$ python3 -q
>>> import numpy as np
>>> import numpy.linalg as la
>>> np.set_printoptions(precision=1, suppress=True, linewidth=100, sign=" ")
>>> rd = lambda a: np.round(a, 1) + 0
>>> E = np.load("case12.npy")
>>> E
array([[-6, -4, -6,  8],
       [-6,  4, -7, -2],
       [-4,  3, -4,  6],
       [-3,  3,  7,  1],
       [ 6,  0, -1, -6],
       [ 2, -4,  6, -5],
       [-5, -1,  0,  2],
       [-4,  1, -3, -4],
       [ 8,  5,  7, -3],
       [-1, -8, -9, -4]])
>>> gram = np.cov(E, rowvar=False)
>>> np.median(E, axis=0)
array([-3.5,  0.5, -2. , -2.5])
>>> rd(np.corrcoef(E[:, 1], E[:, 0])[0, 1])
np.float64(0.1)
>>> rd(gram)
array([[ 25.1,   2.1,  15.9, -14.7],
       [  2.1,  17.4,   9.3,   1.3],
       [ 15.9,   9.3,  35.1,  -6.1],
       [-14.7,   1.3,  -6.1,  22.9]])
>>> E.reshape(-1, 2)
array([[-6, -4],
       [-6,  8],
       [-6,  4],
       [-7, -2],
       [-4,  3],
       [-4,  6],
       [-3,  3],
       [ 7,  1],
       [ 6,  0],
       [-1, -6],
       [ 2, -4],
       [ 6, -5],
       [-5, -1],
       [ 0,  2],
       [-4,  1],
       [-3, -4],
       [ 8,  5],
       [ 7, -3],
       [-1, -8],
       [-9, -4]])
>>> T = E.reshape(10, 2, -1)
>>> T.shape
(10, 2, 2)
>>> np.einsum("ihd,ihd->ih", T, T)
array([[  52,  100],
       [  52,   53],
       [  25,   52],
       [  18,   50],
       [  36,   37],
       [  20,   61],
       [  26,    4],
       [  17,   25],
       [  89,   58],
       [  65,   97]])
>>> T.sum(axis=1)
array([[-12,   4],
       [-13,   2],
       [ -8,   9],
       [  4,   4],
       [  5,  -6],
       [  8,  -9],
       [ -5,   1],
       [ -7,  -3],
       [ 15,   2],
       [-10, -12]])
>>> other = np.c_[E[:, :1] @ np.array([[0]]), np.array([2, 0, -3, 0, 1, 3, 1, -4, -3, -1])]
>>> other
array([[ 0,  2],
       [ 0,  0],
       [ 0, -3],
       [ 0,  0],
       [ 0,  1],
       [ 0,  3],
       [ 0,  1],
       [ 0, -4],
       [ 0, -3],
       [ 0, -1]])
>>> rd(la.norm(other - E @ la.lstsq(E, other)[0], axis=0))
array([ 0. ,  5.6])
>>> la.matrix_rank(np.c_[E, other])
np.int64(5)
>>> la.matrix_rank(other)
np.int64(1)
>>> rd(la.norm(la.qr(E)[0].T @ other, axis=0) ** 2 / ((other ** 2).sum(axis=0) + 1e-12))
array([ 0. ,  0.4])
